% python3 -q
>>> import numpy as np
>>> np.set_printoptions(precision=2, suppress=True, linewidth=200)
>>> data = np.array([[-1.7, 1.0, 3.0], [-1.0, 0.3, 1.0], [-2.0, 1.0, 3.3]])
>>> rng = np.random.default_rng(3072)
>>> labels = rng.permutation(3)
>>> labels
array([2, 1, 0])
>>> out = data[labels][:, labels]
>>> np.sort(np.abs(np.linalg.eigvals(out)))
array([0.3, 0.3, 1.3])
>>> np.allclose(out, data)
False
>>> np.diag(out)
array([ 3.3,  0.3, -1.7])
>>> out = np.array([[-2, 3], [0, -1], [-2, -3], [-2, -2]])
>>> W2 = np.array([[-4, 1, 0], [8, -4, 3]])
>>> mat = out @ W2
>>> mat
array([[ 32, -14,   9],
       [ -8,   4,  -3],
       [-16,  10,  -9],
       [ -8,   6,  -6]])
>>> x0 = np.array([-2, 0, 3])
>>> np.einsum("ij,j->i", mat, x0)
array([-37,   7,   5,  -2])
>>> mat @ np.eye(3)[2]
array([ 9., -3., -9., -6.])
>>> mat @ np.ones(3)
array([ 27.,  -7., -15.,  -8.])
>>> (mat @ x0).argmax()
np.int64(1)
>>> mat * x0
array([[-64,   0,  27],
       [ 16,   0,  -9],
       [ 32,   0, -27],
       [ 16,   0, -18]])
>>> np.linalg.norm(mat @ x0) <= np.linalg.norm(mat, 2) * np.linalg.norm(x0) + 1e-9
np.True_
>>> mat @ (2 * x0)
array([-74,  14,  10,  -4])
>>> def softmax(z):
...     e = np.exp(z - z.max(axis=-1, keepdims=True))
...     return e / e.sum(axis=-1, keepdims=True)
... 
>>> np.round(softmax(mat[1]), 2) + 0
array([0., 1., 0.])
>>> softmax(mat).sum(axis=1)
array([1., 1., 1., 1.])
>>> att = mat @ mat.T / np.sqrt(3)
>>> softmax(att).round(6).argmax(axis=1)
array([0, 2, 2, 2])
>>> softmax(att)[1] @ mat
array([-16.,  10.,  -9.])
>>> np.argsort(-np.linalg.norm(mat, axis=0).round(6), kind="stable")[:3]
array([0, 1, 2])
>>> np.linalg.matrix_rank(mat, rtol=0.1)
np.int64(2)
>>> out = np.array([[-4, 3, -2], [-3, 1, 6], [1, 2, 0]])
>>> np.linalg.matrix_rank(mat @ out)
np.int64(2)
>>> np.einsum("ik,kj->ji", mat, out)
array([[ -77,   17,   25,    8],
       [ 100,  -26,  -56,  -30],
       [-148,   40,   92,   52]])
>>> X = np.array([[-1.4, -0.2, -1.3], [1.5, -0.8, 0.1], [0.0, -1.5, 0.1]])
>>> X[1] = X[0] + 0.3 * rng.normal(size=3)
>>> X
array([[-1.4 , -0.2 , -1.3 ],
       [-2.  , -0.45, -1.58],
       [ 0.  , -1.5 ,  0.1 ]])
>>> hat = np.triu(np.array([[-1, -5, 3], [3, 1, 2], [-5, 2, 1]]), 1) + np.eye(3)
>>> out = hat @ X @ np.linalg.inv(hat)
>>> out
array([[  8.59,  40.5 , -99.87],
       [ -2.  , -13.44,  31.49],
       [  0.  ,  -1.5 ,   3.1 ]])
>>> np.linalg.matrix_rank(out)
np.int64(3)
>>> hat @ X - X @ hat
array([[  9.99,  -9.24,  12.8 ],
       [  0.  , -12.99,   7.1 ],
       [  0.  ,   0.  ,   3.  ]])
>>> J = np.loadtxt("m.csv", delimiter=",")
>>> J
array([[ 0.86,  2.99, -0.56,  1.36],
       [ 1.88,  5.7 , -2.02,  2.37],
       [ 2.34,  5.99, -2.29, -0.13]])
>>> th = np.radians(180)
>>> r_ = np.eye(4)
>>> r_[0, 0] = r_[2, 2] = np.cos(th)
>>> r_[0, 2], r_[2, 0] = -np.sin(th), np.sin(th)
>>> r_.round(2) + 0
array([[-1.,  0.,  0.,  0.],
       [ 0.,  1.,  0.,  0.],
       [ 0.,  0., -1.,  0.],
       [ 0.,  0.,  0.,  1.]])
>>> out = J @ r_.T
>>> np.allclose(J @ J.T, out @ out.T)
True
>>> out
array([[-0.86,  2.99,  0.56,  1.36],
       [-1.88,  5.7 ,  2.02,  2.37],
       [-2.34,  5.99,  2.29, -0.13]])
>>> cov = J.T @ J
>>> np.diag(cov)
array([ 9.75, 77.31,  9.64,  7.48])
>>> np.linalg.matrix_rank(cov)
np.int64(3)
>>> np.allclose(cov, cov.T)
True
>>> (J @ J.T).shape
(3, 3)
>>> np.round(np.trace(cov), 2), np.round((J ** 2).sum(), 2)
(np.float64(104.18), np.float64(104.18))
>>> np.round(softmax(10 * J[1]), 2) + 0
array([0., 1., 0., 0.])
>>> att = J @ J.T / np.sqrt(4)
>>> softmax(att)[1] @ J
array([ 1.97,  5.76, -2.07,  1.89])
>>> np.round(softmax(att), 2) + 0
array([[0.  , 0.73, 0.27],
       [0.  , 0.81, 0.19],
       [0.  , 0.13, 0.87]])
>>> softmax(att).round(6).argmax(axis=1)
array([1, 1, 2])
>>> out = np.array([[1, 0, 1], [0, 0, 1], [3, 3, 2], [0, 1, 2]])
>>> np.einsum("ij,ij->i", J, J)
array([11.84, 45.72, 46.62])
>>> np.linalg.matrix_rank(np.vstack([J, out.T]))
np.int64(4)
